In [1]: import numpy as np

In [2]: import numpy.linalg as la

In [3]: np.set_printoptions(precision=1, suppress=True, linewidth=120, legacy="1.25")

In [4]: rnd = lambda a: np.round(a, 1) + 0

In [5]: m1 = np.loadtxt("data.csv", delimiter=",")

In [6]: print(m1)
[[0. 1.]
 [1. 0.]]

In [7]: print(np.trace(m1 @ m1 @ m1) // 6)
0.0

In [8]: print(np.argwhere(np.triu(m1)))
[[0 1]]

In [9]: print(m1 @ m1)
[[1. 0.]
 [0. 1.]]

In [10]: Lm = np.diag(m1.sum(axis=1)) - m1

In [11]: print((la.eigvalsh(Lm) < 1e-8).sum())
1

In [12]: print(round(la.det(Lm[1:, 1:])))
1

In [13]: print(rnd(la.eigvalsh(Lm)))
[0. 2.]

In [14]: print(la.matrix_rank(Lm))
1

In [15]: x = np.array([1, 0])

In [16]: print(rnd(la.inv(m1)))
[[0. 1.]
 [1. 0.]]

In [17]: print(rnd(la.det(m1)))
-1.0

In [18]: print(2 - la.matrix_rank(m1 - np.eye(2), tol=1e-8))
1

In [19]: out = np.array([[-9, -7, 3, -7, -7, -4],
    ...:     [1, -4, -7, 6, 6, 5],
    ...:     [8, -9, -5, 6, -4, 7],
    ...:     [-7, -3, 9, 2, -6, -1],
    ...:     [6, 3, 2, 6, -7, 6],
    ...:     [0, 7, -5, 7, -6, 5]])

In [20]: F = np.triu(out, 1)

In [21]: print(F)
[[ 0 -7  3 -7 -7 -4]
 [ 0  0 -7  6  6  5]
 [ 0  0  0  6 -4  7]
 [ 0  0  0  0 -6 -1]
 [ 0  0  0  0  0  6]
 [ 0  0  0  0  0  0]]

In [22]: left, sigma, Vh = la.svd(F, full_matrices=False)

In [23]: print(np.allclose(left * sigma @ Vh, F))
True

In [24]: print((sigma > 1e-8).sum())
5

In [25]: print(rnd(np.cumsum(sigma ** 2) / np.sum(sigma ** 2)))
[0.7 0.9 0.9 1.  1.  1. ]

In [26]: print(np.diff(F, axis=0))
[[  0   7 -10  13  13   9]
 [  0   0   7   0 -10   2]
 [  0   0   0  -6  -2  -8]
 [  0   0   0   0   6   7]
 [  0   0   0   0   0  -6]]

In [27]: la.rank(F)
AttributeError: module 'numpy.linalg' has no attribute 'rank'


In [28]: print(np.unravel_index(np.abs(F).argmax(), F.shape))
(0, 1)

In [29]: print(np.abs(F).max())
7

In [30]: print(rnd(F.mean(axis=0)))
[ 0.  -1.2 -0.7  0.8 -1.8  2.2]

In [31]: print(rnd(la.norm(F)))
22.2

In [32]: print(rnd(la.svd(F, compute_uv=False)))
[18.  10.4  5.8  4.7  2.   0. ]

In [33]: print(np.count_nonzero(F))
15

In [34]: x = np.array([5, 5, -6, -5, -2, -4])

In [35]: print(F @ (2 * x))
[  24  -40 -100   32  -48    0]

In [36]: print(np.einsum("ij,j->i", F, x))
[ 12 -20 -50  16 -24   0]

In [37]: print(F @ np.eye(6)[4])
[-7.  6. -4. -6.  0.  0.]
